$ ipython --no-banner

In [1]: import numpy as np

In [2]: np.set_printoptions(precision=1, suppress=True, linewidth=100, sign=" ")

In [3]: mat = np.vander(np.arange(3) - 1, 4, increasing=True)

In [4]: mat
Out[4]: 
array([[ 1, -1,  1, -1],
       [ 1,  0,  0,  0],
       [ 1,  1,  1,  1]])

In [5]: # columns 1 and 3 are equal

In [6]: vec = np.array([3, 0, 3, 0])

In [7]: a = np.maximum(mat @ vec, 0)

In [8]: mat.T @ a
Out[8]: array([ 15,   0,  12,   0])

In [9]: mat * (a > 1e-9)[:, None]
Out[9]: 
array([[ 1, -1,  1, -1],
       [ 1,  0,  0,  0],
       [ 1,  1,  1,  1]])

In [10]: np.maximum(mat @ (3 * vec), 0)
Out[10]: array([ 18,   9,  18])

In [11]: np.flatnonzero(a > 1e-9)
Out[11]: array([ 0,  1,  2])

In [12]: np.tanh(mat @ vec)
Out[12]: array([ 1.,  1.,  1.])

In [13]: ang = np.radians(30)

In [14]: R = np.eye(4)

In [15]: R[0, 0] = R[3, 3] = np.cos(ang)

In [16]: R[0, 3], R[3, 0] = -np.sin(ang), np.sin(ang)

In [17]: R
Out[17]: 
array([[ 0.9,  0. ,  0. , -0.5],
       [ 0. ,  1. ,  0. ,  0. ],
       [ 0. ,  0. ,  1. ,  0. ],
       [ 0.5,  0. ,  0. ,  0.9]])

In [18]: out = mat @ R.T

In [19]: np.allclose(mat @ mat.T, out @ out.T)
Out[19]: True

In [20]: out
Out[20]: 
array([[ 1.4, -1. ,  1. , -0.4],
       [ 0.9,  0. ,  0. ,  0.5],
       [ 0.4,  1. ,  1. ,  1.4]])

In [21]: out = mat / np.linalg.norm(mat, axis=1, keepdims=True)

In [22]: G = out @ out.T

In [23]: (np.abs(G) > 0.9).astype(int)
Out[23]: 
array([[ 1,  0,  0],
       [ 0,  1,  0],
       [ 0,  0,  1]])

In [24]: np.argwhere(np.triu(np.abs(G) > 0.95, 1))
Out[24]: array([], shape=(0, 2), dtype=int64)

In [25]: (G - 2 * np.eye(3)).round(6).argmax(axis=1)
Out[25]: array([ 1,  0,  1])

In [26]: Uu, s, Vh = np.linalg.svd(mat, full_matrices=False)

In [27]: np.round(Uu.T @ mat @ Vh.T, 1) + 0
Out[27]: 
array([[ 2.1,  0. ,  0. ],
       [ 0. ,  2. ,  0. ],
       [ 0. ,  0. ,  0.7]])

In [28]: s / s[0]
Out[28]: array([ 1. ,  0.9,  0.3])

In [29]: np.round(Vh @ Vh.T, 1) + 0
Out[29]: 
array([[ 1.,  0.,  0.],
       [ 0.,  1.,  0.],
       [ 0.,  0.,  1.]])

In [30]: s
Out[30]: array([ 2.1,  2. ,  0.7])

In [31]: mat[0] @ mat[1]
Out[31]: np.int64(1)

In [32]: round(float(np.linalg.norm(mat, 1)), 1), round(np.linalg.norm(mat, np.inf), 1)
Out[32]: (3.0, np.float64(4.0))

In [33]: round(np.linalg.norm(mat[0], 1), 1), np.round(np.linalg.norm(mat[0], np.inf), 1)
Out[33]: (np.float64(4.0), np.float64(1.0))

In [34]: X = np.array([[0, -2, 1, 1, 0, 0, 0],
    ...:     [0, 0, -2, -2, 3, 3, 3],
    ...:     [0, 0, 0, 0, 2, -3, 3],
    ...:     [0, 0, 0, -3, 2, -3, 3],
    ...:     [0, 0, 0, 0, -1, 0, -2],
    ...:     [0, 0, 0, 0, 0, -2, 3],
    ...:     [0, 0, 0, 0, 0, 0, -2]])

In [35]: np.sort(np.linalg.eigvals(X))
Out[35]: array([-3., -2., -2., -1.,  0.,  0.,  0.])

In [36]: np.prod(np.diag(X)), round(float(np.linalg.det(X)), 1)
Out[36]: (np.int64(0), 0.0)

In [37]: np.round(np.trace(np.linalg.pinv(X) @ X), 1)
Out[37]: np.float64(6.0)

In [38]: np.linalg.lstsq(X[:-1].T, X[-1])[2]
Out[38]: np.int32(6)

In [39]: np.round(X @ np.linalg.pinv(X) @ X, 1) + 0
Out[39]: 
array([[ 0., -2.,  1.,  1.,  0.,  0.,  0.],
       [ 0.,  0., -2., -2.,  3.,  3.,  3.],
       [ 0.,  0.,  0.,  0.,  2., -3.,  3.],
       [ 0.,  0.,  0., -3.,  2., -3.,  3.],
       [ 0.,  0.,  0.,  0., -1.,  0., -2.],
       [ 0.,  0.,  0.,  0.,  0., -2.,  3.],
       [ 0.,  0.,  0.,  0.,  0.,  0., -2.]])

In [40]: np.unique(X.round(6), axis=0).shape
Out[40]: (7, 7)

In [41]: np.abs(np.diag(np.linalg.qr(X)[1])) > 1e-9
Out[41]: array([False, False, False,  True,  True,  True,  True])

In [42]: G = X.T @ X

In [43]: np.allclose(G, G.T)
Out[43]: True

In [44]: np.linalg.eigvalsh(G)[::-1]
Out[44]: array([ 70.8,  30.4,   8.4,   4.2,   2.1,   0.2,   0. ])

In [45]: np.linalg.matrix_rank(G)
Out[45]: np.int64(6)

In [46]: blk = np.stack([X, -2 * X, X[::-1]])

In [47]: np.linalg.norm(blk, axis=(1, 2))
Out[47]: array([ 10.8,  21.5,  10.8])

In [48]: np.linalg.matrix_rank(blk.reshape(3, -1))
Out[48]: np.int64(2)

In [49]: np.linalg.det(blk)
Out[49]: array([ 0.,  0.,  0.])

In [50]: np.linalg.matrix_rank(blk)
Out[50]: array([ 6,  6,  6])

In [51]: blk.shape
Out[51]: (3, 7, 7)

In [52]: np.einsum("bij,cij->bc", blk, blk)
Out[52]: 
array([[ 116, -232,   21],
       [-232,  464,  -42],
       [  21,  -42,  116]])

In [53]: blk.sum(axis=0)
Out[53]: 
array([[ 0,  2, -1, -1,  0,  0, -2],
       [ 0,  0,  2,  2, -3, -5,  0],
       [ 0,  0,  0,  0, -3,  3, -5],
       [ 0,  0,  0,  0,  0,  0,  0],
       [ 0,  0,  0,  0,  3, -3,  5],
       [ 0,  0, -2, -2,  3,  5,  0],
       [ 0, -2,  1,  1,  0,  0,  2]])

In [54]: W0 = np.loadtxt("a.csv", delimiter=",")

In [55]: W0
Out[55]: 
array([[ 0.,  1.,  0.,  0.],
       [ 1.,  0.,  0.,  0.],
       [ 0.,  0.,  0.,  1.],
       [ 0.,  0.,  1.,  0.]])

In [56]: np.allclose(W0, W0.T)
Out[56]: True

In [57]: (W0 - W0.T) / 2
Out[57]: 
array([[ 0.,  0.,  0.,  0.],
       [ 0.,  0.,  0.,  0.],
       [ 0.,  0.,  0.,  0.],
       [ 0.,  0.,  0.,  0.]])

In [58]: np.round(np.abs(np.linalg.eigvals(W0)).max(), 1)
Out[58]: np.float64(1.0)

In [59]: np.allclose(W0 @ W0.T, W0.T @ W0)
Out[59]: True

In [60]: round(np.linalg.det(W0), 1)
Out[60]: np.float64(1.0)

In [61]: np.sort(np.abs(np.linalg.eigvals(W0)))
Out[61]: array([ 1.,  1.,  1.,  1.])

In [62]: (W0 != 0).astype(int)
Out[62]: 
array([[ 0,  1,  0,  0],
       [ 1,  0,  0,  0],
       [ 0,  0,  0,  1],
       [ 0,  0,  1,  0]])

In [63]: np.linalg.svd(W0, compute_uv=False)
Out[63]: array([ 1.,  1.,  1.,  1.])

In [64]: W0 @ W0.T
Out[64]: 
array([[ 1.,  0.,  0.,  0.],
       [ 0.,  1.,  0.,  0.],
       [ 0.,  0.,  1.,  0.],
       [ 0.,  0.,  0.,  1.]])

In [65]: np.linalg.norm(W0, axis=0)
Out[65]: array([ 1.,  1.,  1.,  1.])

In [66]: np.linalg.pinv(W0)
Out[66]: 
array([[ 0.,  1.,  0.,  0.],
       [ 1.,  0.,  0.,  0.],
       [ 0.,  0.,  0.,  1.],
       [ 0.,  0.,  1.,  0.]])

In [67]: rng = np.random.default_rng(118540)

In [68]: out = W0 + rng.integers(-2, 3, (4, 1)) @ rng.integers(-2, 3, (1, 4))

In [69]: out
Out[69]: 
array([[ 0.,  1.,  0.,  0.],
       [ 1.,  0.,  0.,  0.],
       [ 0., -1.,  1.,  3.],
       [ 0.,  0.,  1.,  0.]])

In [70]: np.linalg.svd(out - W0, compute_uv=False)
Out[70]: array([ 2.4,  0. ,  0. ,  0. ])

In [71]: np.linalg.matrix_rank(out - W0, tol=1e-8)
Out[71]: np.int64(1)

In [72]: np.abs(out - W0).sum(axis=1)
Out[72]: array([ 0.,  0.,  4.,  0.])

In [73]: r0 = np.array([0, -2, 0])

In [74]: np.correlate(out[3], out[0], "full")
Out[74]: array([ 0.,  0.,  0.,  0.,  1.,  0.,  0.])

In [75]: np.cross(out[3, :3], out[0, :3])
Out[75]: array([-1.,  0.,  0.])

In [76]: np.array([np.convolve(row, r0, "same") for row in out])
Out[76]: 
array([[ 0., -2.,  0.,  0.],
       [-2.,  0.,  0.,  0.],
       [ 0.,  2., -2., -6.],
       [ 0.,  0., -2.,  0.]])

In [77]: np.polyval(r0, out[3])
Out[77]: array([ 0.,  0., -2.,  0.])

In [78]: r0 = np.array([-6, -3, -4, -4])

In [79]: J = 2 * np.eye(4) + np.outer(r0, r0)

In [80]: J
Out[80]: 
array([[ 38.,  18.,  24.,  24.],
       [ 18.,  11.,  12.,  12.],
       [ 24.,  12.,  18.,  16.],
       [ 24.,  12.,  16.,  18.]])

In [81]: r0, r1 = J[3], J[0]

In [82]: r0 @ r0
Out[82]: np.float64(1300.0)

In [83]: p = (r0 @ r1) / (r0 @ r0) * r0

In [84]: np.outer(r0, r1)
Out[84]: 
array([[ 912.,  432.,  576.,  576.],
       [ 456.,  216.,  288.,  288.],
       [ 608.,  288.,  384.,  384.],
       [ 684.,  324.,  432.,  432.]])

In [85]: p
Out[85]: array([ 35.9,  17.9,  23.9,  26.9])

In [86]: r1 - p
Out[86]: array([ 2.1,  0.1,  0.1, -2.9])

In [87]: round(np.linalg.norm(r0 + r1) ** 2 + np.linalg.norm(r0 - r1) ** 2, 1)
Out[87]: np.float64(8440.0)

In [88]: vec = np.ones(4)

In [89]: for _ in range(5):
    ...:     vec = J @ vec
    ...:     vec /= np.linalg.norm(vec)
    ...:     print(round(vec @ J @ vec, 1))
    ...: 
79.0
79.0
79.0
79.0
79.0

In [90]: round(float(np.linalg.eigvalsh(J)[-1]), 1)
Out[90]: 79.0

In [91]: vec
Out[91]: array([ 0.7,  0.3,  0.5,  0.5])

In [92]: M = np.array([[-3, 2, 0, 1, 2, 1, -3],
    ...:     [-2, -1, -1, -1, 3, -3, 1],
    ...:     [3, 2, -2, 0, 1, -2, 2],
    ...:     [2, 3, -1, -1, 3, 3, -1],
    ...:     [1, 2, -3, 1, 2, 2, 0],
    ...:     [-3, -3, 2, -2, -3, 2, 2]])

In [93]: M
Out[93]: 
array([[-3,  2,  0,  1,  2,  1, -3],
       [-2, -1, -1, -1,  3, -3,  1],
       [ 3,  2, -2,  0,  1, -2,  2],
       [ 2,  3, -1, -1,  3,  3, -1],
       [ 1,  2, -3,  1,  2,  2,  0],
       [-3, -3,  2, -2, -3,  2,  2]])

In [94]: blk = np.stack([M, 5 * M, M[::-1]])

In [95]: np.einsum("bij,cij->bc", blk, blk)
Out[95]: 
array([[ 180,  900,   -4],
       [ 900, 4500,  -20],
       [  -4,  -20,  180]])

In [96]: (blk @ M.T).shape
Out[96]: (3, 6, 6)

In [97]: np.linalg.matrix_rank(blk)
Out[97]: array([ 6,  6,  6])

In [98]: Uu, s, Vh = np.linalg.svd(M, full_matrices=False)

In [99]: np.abs(Uu[:, 0]).round(6).argmax()
Out[99]: np.int64(5)

In [100]: np.round(Vh @ Vh.T, 1) + 0
Out[100]: 
array([[ 1.,  0.,  0.,  0.,  0.,  0.],
       [ 0.,  1.,  0.,  0.,  0.,  0.],
       [ 0.,  0.,  1.,  0.,  0.,  0.],
       [ 0.,  0.,  0.,  1.,  0.,  0.],
       [ 0.,  0.,  0.,  0.,  1.,  0.],
       [ 0.,  0.,  0.,  0.,  0.,  1.]])

In [101]: np.cumsum(s ** 2) / np.sum(s ** 2)
Out[101]: array([ 0.5,  0.7,  0.9,  1. ,  1. ,  1. ])

In [102]: np.round(Uu.T @ M @ Vh.T, 1) + 0
Out[102]: 
array([[ 9.4,  0. ,  0. ,  0. ,  0. ,  0. ],
       [ 0. ,  6.4,  0. ,  0. ,  0. ,  0. ],
       [ 0. ,  0. ,  5.5,  0. ,  0. ,  0. ],
       [ 0. ,  0. ,  0. ,  3.7,  0. ,  0. ],
       [ 0. ,  0. ,  0. ,  0. ,  2.3,  0. ],
       [ 0. ,  0. ,  0. ,  0. ,  0. ,  1.3]])

In [103]: round(float(np.sqrt((s ** 2).sum())), 1), round(float(np.linalg.norm(M)), 1)
Out[103]: (13.4, 13.4)

In [104]: Uu.shape, s.shape, Vh.shape
Out[104]: ((6, 6), (6,), (6, 7))

In [105]: np.allclose(Uu * s @ Vh, M)
Out[105]: True

In [106]: np.round(Uu.T @ Uu, 1) + 0
Out[106]: 
array([[ 1.,  0.,  0.,  0.,  0.,  0.],
       [ 0.,  1.,  0.,  0.,  0.,  0.],
       [ 0.,  0.,  1.,  0.,  0.,  0.],
       [ 0.,  0.,  0.,  1.,  0.,  0.],
       [ 0.,  0.,  0.,  0.,  1.,  0.],
       [ 0.,  0.,  0.,  0.,  0.,  1.]])

In [107]: s / s[0]
Out[107]: array([ 1. ,  0.7,  0.6,  0.4,  0.2,  0.1])

In [108]: out = np.array([[2, 2, 2],
     ...:     [2, 1, 1],
     ...:     [2, 0, 1],
     ...:     [1, 1, 2],
     ...:     [2, 0, 1],
     ...:     [0, 2, 1],
     ...:     [2, 2, 2]])

In [109]: np.einsum("ij->j", M)
Out[109]: array([-2,  5, -5, -2,  8,  3,  1])

In [110]: np.einsum("ik,kj->ji", M, out)
Out[110]: 
array([[ -3,  -1,  12,  11,   5, -12],
       [ -7, -10,   8,  10,   9,  -3],
       [ -5,  -6,   9,   8,   7,  -8]])

In [111]: np.einsum("ij,ij->i", M, M)
Out[111]: array([ 28,  26,  26,  34,  23,  43])

In [112]: out.T @ M.T
Out[112]: 
array([[ -3,  -1,  12,  11,   5, -12],
       [ -7, -10,   8,  10,   9,  -3],
       [ -5,  -6,   9,   8,   7,  -8]])
